$ python3 -q
>>> import numpy as np
>>> np.set_printoptions(precision=2, suppress=True, linewidth=200, legacy="1.25")
>>> data = np.loadtxt("sample9.csv", delimiter=",")
>>> data
array([[ 19.57, -10.38,   9.38],
       [ 18.44, -10.86,  10.82],
       [ 19.16, -11.14,   9.5 ],
       [ 20.36,  -9.74,   9.99],
       [ 20.46,  -9.97,   9.68],
       [ 20.8 ,  -9.6 ,  10.62],
       [ 19.99, -11.51,  10.6 ],
       [ 19.52, -11.89,  10.43],
       [ 21.32,  -9.19,   9.13],
       [ 20.75, -11.11,   8.97],
       [ 18.53, -10.88,  11.03]])
>>> x0 = np.array([5, 1, 5])
>>> y = data @ x0
>>> beta, lr = np.zeros(3), 1 / np.linalg.norm(data, 2) ** 2
>>> for i in range(15):
...     beta -= lr * data.T @ (data @ beta - y)
...     if i % 5 == 0: print(i, round(np.linalg.norm(data @ beta - y), 2))
... 
0 9.9
5 9.86
10 9.81
>>> beta
array([ 4.57, -2.37,  2.3 ])
>>> round(float(np.linalg.cond(data)), 2)
39.2
>>> C = data[[0, 6]].astype(float)
>>> for _ in range(3):
...     z = np.linalg.norm(data[:, None] - C, axis=-1).argmin(axis=1)
...     C = np.array([data[z == j].mean(axis=0) for j in range(2)])
... 
>>> z
array([0, 1, 1, 0, 0, 0, 1, 1, 0, 0, 1])
>>> np.abs(C[1] - C[0]).argmax()
0
>>> C
array([[ 20.54, -10.  ,   9.63],
       [ 19.13, -11.26,  10.48]])
>>> C[1] - C[0]
array([-1.42, -1.26,  0.85])
>>> np.bincount(z)
array([6, 5])
>>> out = np.array([[2, 0], [2, 2], [1, 0]])
>>> mat = np.kron(np.eye(3, dtype=int), out)
>>> mat
array([[2, 0, 0, 0, 0, 0],
       [2, 2, 0, 0, 0, 0],
       [1, 0, 0, 0, 0, 0],
       [0, 0, 2, 0, 0, 0],
       [0, 0, 2, 2, 0, 0],
       [0, 0, 1, 0, 0, 0],
       [0, 0, 0, 0, 2, 0],
       [0, 0, 0, 0, 2, 2],
       [0, 0, 0, 0, 1, 0]])
>>> x0 = np.array([1, 1, 1, 0, 1, 1])
>>> h1 = np.maximum(mat @ x0, 0)
>>> h1
array([2, 4, 1, 2, 2, 1, 2, 4, 1])
>>> mat.T @ h1
array([13,  8,  9,  4, 13,  8])
>>> mat * (h1 > 1e-9)[:, None]
array([[2, 0, 0, 0, 0, 0],
       [2, 2, 0, 0, 0, 0],
       [1, 0, 0, 0, 0, 0],
       [0, 0, 2, 0, 0, 0],
       [0, 0, 2, 2, 0, 0],
       [0, 0, 1, 0, 0, 0],
       [0, 0, 0, 0, 2, 0],
       [0, 0, 0, 0, 2, 2],
       [0, 0, 0, 0, 1, 0]])
>>> M = np.load("w.npy")
>>> M
array([[0, 0, 0, 0, 0],
       [0, 4, 0, 0, 4],
       [0, 0, 0, 0, 0],
       [0, 0, 0, 0, 0],
       [0, 4, 0, 0, 4]])
>>> left, sig, Vt = np.linalg.svd(M)
>>> evecs = Vt[:(sig > 1e-8).sum()]
>>> rng = np.random.default_rng(687159)
>>> x0 = M[2] + 2 * M[0] + rng.integers(2) * np.eye(5)[2]
>>> x0
array([0., 0., 0., 0., 0.])
>>> evecs.T @ evecs
array([[0. , 0. , 0. , 0. , 0. ],
       [0. , 0.5, 0. , 0. , 0.5],
       [0. , 0. , 0. , 0. , 0. ],
       [0. , 0. , 0. , 0. , 0. ],
       [0. , 0.5, 0. , 0. , 0.5]])
>>> np.linalg.matrix_rank(np.vstack([M, x0]))
1
>>> np.allclose(evecs.T @ evecs @ x0, x0)
True
>>> round(np.linalg.norm(x0 - evecs.T @ evecs @ x0), 2)
0.0
>>> np.linalg.eigvals(M)
array([8., 0., 0., 0., 0.])
>>> np.kron(np.eye(2, dtype=int), M)
array([[0, 0, 0, 0, 0, 0, 0, 0, 0, 0],
       [0, 4, 0, 0, 4, 0, 0, 0, 0, 0],
       [0, 0, 0, 0, 0, 0, 0, 0, 0, 0],
       [0, 0, 0, 0, 0, 0, 0, 0, 0, 0],
       [0, 4, 0, 0, 4, 0, 0, 0, 0, 0],
       [0, 0, 0, 0, 0, 0, 0, 0, 0, 0],
       [0, 0, 0, 0, 0, 0, 4, 0, 0, 4],
       [0, 0, 0, 0, 0, 0, 0, 0, 0, 0],
       [0, 0, 0, 0, 0, 0, 0, 0, 0, 0],
       [0, 0, 0, 0, 0, 0, 4, 0, 0, 4]])
>>> np.poly(M)
array([ 1., -8.,  0.,  0.,  0.,  0.])
>>> round(np.linalg.det(M[::-1]), 2)
0.0
>>> np.einsum("ii->", M)
8
>>> np.einsum("ij,ji->", M, M)
64
